$ python3 -q
>>> import numpy as np
>>> from numpy import linalg as LA
>>> np.set_printoptions(precision=2, suppress=True, linewidth=200)
>>> def rnd(a):
...     return np.round(a, 2) + 0
... 
>>> X = np.loadtxt("sample7.csv", delimiter=",")
>>> X
array([[ 0.,  0.,  3.,  1., 17.,  2.,  0.,  6.,  0.,  0.,  8.],
       [ 0.,  0.,  0., 11.,  2.,  2.,  0.,  0.,  0.,  0.,  0.],
       [10.,  0.,  5.,  0.,  5.,  0.,  6., 10.,  6., 12., 10.],
       [ 0.,  2.,  0.,  0.,  5.,  8.,  2.,  0.,  0.,  3.,  2.],
       [ 4.,  9.,  0.,  3.,  0.,  4., 11.,  0., 11.,  9.,  0.],
       [15.,  0.,  4.,  0.,  2.,  0.,  0.,  8.,  5.,  5.,  5.],
       [ 0.,  4.,  0.,  9.,  0.,  8.,  0.,  0.,  0.,  0.,  0.],
       [13.,  0.,  2.,  3.,  0.,  0.,  0.,  4.,  4.,  1.,  0.],
       [ 0.,  2.,  0.,  1.,  5., 10.,  0.,  0.,  0.,  0.,  0.],
       [ 1.,  3.,  0.,  1.,  0.,  2.,  3.,  0.,  3.,  4.,  0.],
       [ 0.,  4.,  0.,  7.,  0.,  6.,  0.,  0.,  0.,  0.,  0.],
       [ 7.,  3.,  4.,  0.,  2.,  0., 12.,  8.,  9., 17.,  9.],
       [ 3.,  0.,  6.,  0., 17.,  0.,  0., 12.,  0.,  0., 13.],
       [11., 10.,  0.,  1.,  0.,  0., 15.,  0., 16., 14.,  0.],
       [ 1.,  0.,  4.,  0., 11.,  0.,  0.,  8.,  0.,  2.,  9.],
       [ 6.,  0.,  3.,  3.,  8.,  0.,  0.,  6.,  0.,  0.,  4.],
       [ 0.,  6.,  0.,  3.,  0., 10.,  5.,  0.,  2.,  3.,  0.],
       [ 0.,  3.,  0.,  0.,  2.,  6.,  4.,  0.,  1.,  5.,  1.],
       [ 0.,  2.,  0.,  0.,  5.,  8.,  2.,  0.,  0.,  3.,  2.],
       [ 7.,  0.,  0.,  7.,  0.,  0.,  0.,  0.,  0.,  0.,  0.],
       [ 0.,  6.,  0., 13.,  0.,  8.,  0.,  0.,  0.,  0.,  0.],
       [ 8.,  1.,  3.,  0.,  2.,  0.,  4.,  6.,  5.,  8.,  5.],
       [ 9.,  8.,  0.,  0.,  0.,  0., 15.,  0., 14., 16.,  0.],
       [ 0.,  0.,  3.,  0., 11.,  0.,  0.,  6.,  0.,  0.,  7.],
       [ 4.,  6.,  0.,  7.,  0.,  2.,  3.,  0.,  6.,  1.,  0.],
       [ 3.,  0.,  2.,  1.,  5.,  0.,  0.,  4.,  0.,  0.,  3.],
       [ 7.,  0.,  6.,  0.,  8.,  0.,  9., 12.,  6., 16., 14.],
       [ 6.,  5.,  1.,  0.,  0.,  0., 10.,  2.,  9., 12.,  1.],
       [10.,  6.,  0.,  3.,  0.,  0.,  7.,  0., 10.,  7.,  0.],
       [13.,  6.,  0.,  1.,  0.,  0.,  9.,  0., 12., 10.,  0.],
       [ 0.,  2.,  1.,  0.,  2.,  2.,  3.,  2.,  2.,  5.,  2.],
       [ 0.,  0.,  2.,  1., 14.,  4.,  0.,  4.,  0.,  0.,  6.],
       [13.,  0.,  4.,  0.,  2.,  0.,  3.,  8.,  6.,  8.,  6.],
       [ 6.,  5.,  1.,  0.,  0.,  0., 10.,  2.,  9., 12.,  1.],
       [ 0.,  6.,  0.,  1.,  0.,  8.,  7.,  0.,  4.,  6.,  0.],
       [ 0.,  4.,  0.,  0.,  2.,  8.,  7.,  0.,  2.,  8.,  2.],
       [ 0.,  9.,  0.,  9.,  0., 10.,  5.,  0.,  5.,  0.,  0.],
       [ 7.,  3.,  2.,  0.,  0.,  0.,  7.,  4.,  7., 10.,  3.]])
>>> # rows 3 and 18 are equal
>>> Xs = X - X.mean(axis=0)
>>> U, s, vt = LA.svd(Xs, full_matrices=False)
>>> np.abs(vt[0]).argmax()
np.int64(9)
>>> LA.matrix_rank(Xs)
np.int64(10)
>>> np.abs(U[:, 0]).argmax()
np.int64(13)
>>> rnd(Xs.mean(axis=0))
array([0., 0., 0., 0., 0., 0., 0., 0., 0., 0., 0.])
>>> ang = np.radians(36)
>>> Rm = np.eye(11)
>>> Rm[0, 0] = Rm[8, 8] = np.cos(ang)
>>> Rm[0, 8], Rm[8, 0] = -np.sin(ang), np.sin(ang)
>>> rnd(Rm)
array([[ 0.81,  0.  ,  0.  ,  0.  ,  0.  ,  0.  ,  0.  ,  0.  , -0.59,  0.  ,  0.  ],
       [ 0.  ,  1.  ,  0.  ,  0.  ,  0.  ,  0.  ,  0.  ,  0.  ,  0.  ,  0.  ,  0.  ],
       [ 0.  ,  0.  ,  1.  ,  0.  ,  0.  ,  0.  ,  0.  ,  0.  ,  0.  ,  0.  ,  0.  ],
       [ 0.  ,  0.  ,  0.  ,  1.  ,  0.  ,  0.  ,  0.  ,  0.  ,  0.  ,  0.  ,  0.  ],
       [ 0.  ,  0.  ,  0.  ,  0.  ,  1.  ,  0.  ,  0.  ,  0.  ,  0.  ,  0.  ,  0.  ],
       [ 0.  ,  0.  ,  0.  ,  0.  ,  0.  ,  1.  ,  0.  ,  0.  ,  0.  ,  0.  ,  0.  ],
       [ 0.  ,  0.  ,  0.  ,  0.  ,  0.  ,  0.  ,  1.  ,  0.  ,  0.  ,  0.  ,  0.  ],
       [ 0.  ,  0.  ,  0.  ,  0.  ,  0.  ,  0.  ,  0.  ,  1.  ,  0.  ,  0.  ,  0.  ],
       [ 0.59,  0.  ,  0.  ,  0.  ,  0.  ,  0.  ,  0.  ,  0.  ,  0.81,  0.  ,  0.  ],
       [ 0.  ,  0.  ,  0.  ,  0.  ,  0.  ,  0.  ,  0.  ,  0.  ,  0.  ,  1.  ,  0.  ],
       [ 0.  ,  0.  ,  0.  ,  0.  ,  0.  ,  0.  ,  0.  ,  0.  ,  0.  ,  0.  ,  1.  ]])
>>> out = X @ Rm.T
>>> np.allclose(X @ X.T, out @ out.T)
True
>>> rnd(LA.svd(X, compute_uv=False)), rnd(LA.svd(out, compute_uv=False))
(array([83.01, 49.42, 36.84, 25.87, 16.19, 14.41,  8.38,  3.61,  3.15,  2.98,  0.  ]), array([83.01, 49.42, 36.84, 25.87, 16.19, 14.41,  8.38,  3.61,  3.15,  2.98,  0.  ]))
>>> Xs = X - X.mean(axis=0)
>>> vecs = LA.svd(Xs)[2][:10]
>>> out = Xs - Xs @ vecs.T @ vecs
>>> rnd(out.std(axis=0))
array([0., 0., 0., 0., 0., 0., 0., 0., 0., 0., 0.])
>>> rnd((Xs @ vecs.T).std(axis=0))
array([9.1 , 7.65, 4.42, 2.69, 2.63, 2.02, 1.23, 0.58, 0.5 , 0.42])
>>> rnd(np.diag(vecs.T @ vecs))
array([1. , 1. , 0.2, 1. , 1. , 1. , 1. , 0.8, 1. , 1. , 1. ])
>>> LA.norm(out, axis=1).round(6).argmax()
np.int64(0)
>>> rnd(np.cov(Xs @ vecs.T, rowvar=False))
array([[85.  ,  0.  ,  0.  ,  0.  ,  0.  ,  0.  ,  0.  ,  0.  ,  0.  ,  0.  ],
       [ 0.  , 60.09,  0.  ,  0.  ,  0.  ,  0.  ,  0.  ,  0.  ,  0.  ,  0.  ],
       [ 0.  ,  0.  , 20.1 ,  0.  ,  0.  ,  0.  ,  0.  ,  0.  ,  0.  ,  0.  ],
       [ 0.  ,  0.  ,  0.  ,  7.42,  0.  ,  0.  ,  0.  ,  0.  ,  0.  ,  0.  ],
       [ 0.  ,  0.  ,  0.  ,  0.  ,  7.08,  0.  ,  0.  ,  0.  ,  0.  ,  0.  ],
       [ 0.  ,  0.  ,  0.  ,  0.  ,  0.  ,  4.2 ,  0.  ,  0.  ,  0.  ,  0.  ],
       [ 0.  ,  0.  ,  0.  ,  0.  ,  0.  ,  0.  ,  1.55,  0.  ,  0.  ,  0.  ],
       [ 0.  ,  0.  ,  0.  ,  0.  ,  0.  ,  0.  ,  0.  ,  0.34,  0.  ,  0.  ],
       [ 0.  ,  0.  ,  0.  ,  0.  ,  0.  ,  0.  ,  0.  ,  0.  ,  0.25,  0.  ],
       [ 0.  ,  0.  ,  0.  ,  0.  ,  0.  ,  0.  ,  0.  ,  0.  ,  0.  ,  0.18]])
>>> out = np.array([[1, 1, -2, -1, 5],
...     [-4, -3, 3, -1, 4],
...     [1, 3, -3, 4, 5],
...     [4, 3, 3, -2, 0],
...     [5, -2, -2, -4, 4]])
>>> E = np.tril(out)
>>> E
array([[ 1,  0,  0,  0,  0],
       [-4, -3,  0,  0,  0],
       [ 1,  3, -3,  0,  0],
       [ 4,  3,  3, -2,  0],
       [ 5, -2, -2, -4,  4]])
>>> # triangular: eigenvalues sit on the diagonal
>>> r0 = np.array([-1, 2, 0, -3, -1])
>>> out = E + np.outer(r0, np.eye(5)[4])
>>> LA.matrix_rank(out - E)
np.int64(1)
>>> LA.matrix_rank(LA.inv(out) - LA.inv(E), tol=1e-8)
np.int64(1)
>>> out
array([[ 1.,  0.,  0.,  0., -1.],
       [-4., -3.,  0.,  0.,  2.],
       [ 1.,  3., -3.,  0.,  0.],
       [ 4.,  3.,  3., -2., -3.],
       [ 5., -2., -2., -4.,  3.]])
>>> Q, Rm = LA.qr(out)
>>> rnd(np.abs(np.diag(Rm)))
array([7.68, 5.11, 4.61, 1.68, 0.83])
>>> np.trace(Q @ Q.T)
np.float64(5.0)
>>> np.allclose(Rm.T @ Rm, out.T @ out)
True
>>> rnd(abs(Rm[0, 0])), rnd(LA.norm(out[:, 0]))
(np.float64(7.68), np.float64(7.68))
>>> Q.shape, Rm.shape
((5, 5), (5, 5))
>>> def softmax(z):
...     e = np.exp(z - z.max(axis=-1, keepdims=True))
...     return e / e.sum(axis=-1, keepdims=True)
... 
>>> rnd(softmax(E).sum(axis=1))
array([1., 1., 1., 1., 1.])
>>> rnd(softmax(E[4]))
array([0.73, 0.  , 0.  , 0.  , 0.27])
>>> rnd(softmax(10 * E[4]))
array([1., 0., 0., 0., 0.])
>>> att = E @ E.T / np.sqrt(5)
>>> rnd(softmax(att))
array([[0.08, 0.01, 0.08, 0.32, 0.5 ],
       [0.  , 1.  , 0.  , 0.  , 0.  ],
       [0.  , 0.  , 1.  , 0.  , 0.  ],
       [0.  , 0.  , 0.  , 1.  , 0.  ],
       [0.  , 0.  , 0.  , 0.  , 1.  ]])
>>> Q = E.astype(float).copy()
>>> for j in range(5):
...     Q[:, j] -= Q[:, :j] @ (Q[:, :j].T @ Q[:, j])
...     Q[:, j] /= LA.norm(Q[:, j])
... 
>>> rnd(Q.T @ Q)
array([[1., 0., 0., 0., 0.],
       [0., 1., 0., 0., 0.],
       [0., 0., 1., 0., 0.],
       [0., 0., 0., 1., 0.],
       [0., 0., 0., 0., 1.]])
>>> A = np.load("test11.npy")
>>> A
array([[0, 1, 0, 0, 0, 0, 0, 0, 0, 0, 0],
       [0, 0, 0, 0, 0, 0, 0, 0, 1, 0, 0],
       [0, 0, 1, 0, 0, 0, 0, 0, 0, 0, 0],
       [0, 0, 0, 0, 0, 0, 0, 0, 0, 0, 1],
       [0, 0, 0, 0, 0, 0, 0, 0, 0, 1, 0],
       [0, 0, 0, 0, 0, 0, 1, 0, 0, 0, 0],
       [0, 0, 0, 0, 1, 0, 0, 0, 0, 0, 0],
       [1, 0, 0, 0, 0, 0, 0, 0, 0, 0, 0],
       [0, 0, 0, 1, 0, 0, 0, 0, 0, 0, 0],
       [0, 0, 0, 0, 0, 1, 0, 0, 0, 0, 0],
       [0, 0, 0, 0, 0, 0, 0, 1, 0, 0, 0]])
>>> A @ A
array([[0, 0, 0, 0, 0, 0, 0, 0, 1, 0, 0],
       [0, 0, 0, 1, 0, 0, 0, 0, 0, 0, 0],
       [0, 0, 1, 0, 0, 0, 0, 0, 0, 0, 0],
       [0, 0, 0, 0, 0, 0, 0, 1, 0, 0, 0],
       [0, 0, 0, 0, 0, 1, 0, 0, 0, 0, 0],
       [0, 0, 0, 0, 1, 0, 0, 0, 0, 0, 0],
       [0, 0, 0, 0, 0, 0, 0, 0, 0, 1, 0],
       [0, 1, 0, 0, 0, 0, 0, 0, 0, 0, 0],
       [0, 0, 0, 0, 0, 0, 0, 0, 0, 0, 1],
       [0, 0, 0, 0, 0, 0, 1, 0, 0, 0, 0],
       [1, 0, 0, 0, 0, 0, 0, 0, 0, 0, 0]])
>>> r0 = np.array([1, -1, 2, -3, -3, -3, 1, 1, -1, 1, 0])
>>> out = A + np.outer(r0, np.eye(11)[3])
>>> out
array([[ 0.,  1.,  0.,  1.,  0.,  0.,  0.,  0.,  0.,  0.,  0.],
       [ 0.,  0.,  0., -1.,  0.,  0.,  0.,  0.,  1.,  0.,  0.],
       [ 0.,  0.,  1.,  2.,  0.,  0.,  0.,  0.,  0.,  0.,  0.],
       [ 0.,  0.,  0., -3.,  0.,  0.,  0.,  0.,  0.,  0.,  1.],
       [ 0.,  0.,  0., -3.,  0.,  0.,  0.,  0.,  0.,  1.,  0.],
       [ 0.,  0.,  0., -3.,  0.,  0.,  1.,  0.,  0.,  0.,  0.],
       [ 0.,  0.,  0.,  1.,  1.,  0.,  0.,  0.,  0.,  0.,  0.],
       [ 1.,  0.,  0.,  1.,  0.,  0.,  0.,  0.,  0.,  0.,  0.],
       [ 0.,  0.,  0.,  0.,  0.,  0.,  0.,  0.,  0.,  0.,  0.],
       [ 0.,  0.,  0.,  1.,  0.,  1.,  0.,  0.,  0.,  0.,  0.],
       [ 0.,  0.,  0.,  0.,  0.,  0.,  0.,  1.,  0.,  0.,  0.]])
>>> LA.matrix_rank(out - A)
np.int64(1)
>>> rnd(LA.det(out) / LA.det(A)), rnd(1 + LA.solve(A, r0)[3])
(np.float64(0.0), np.float64(0.0))
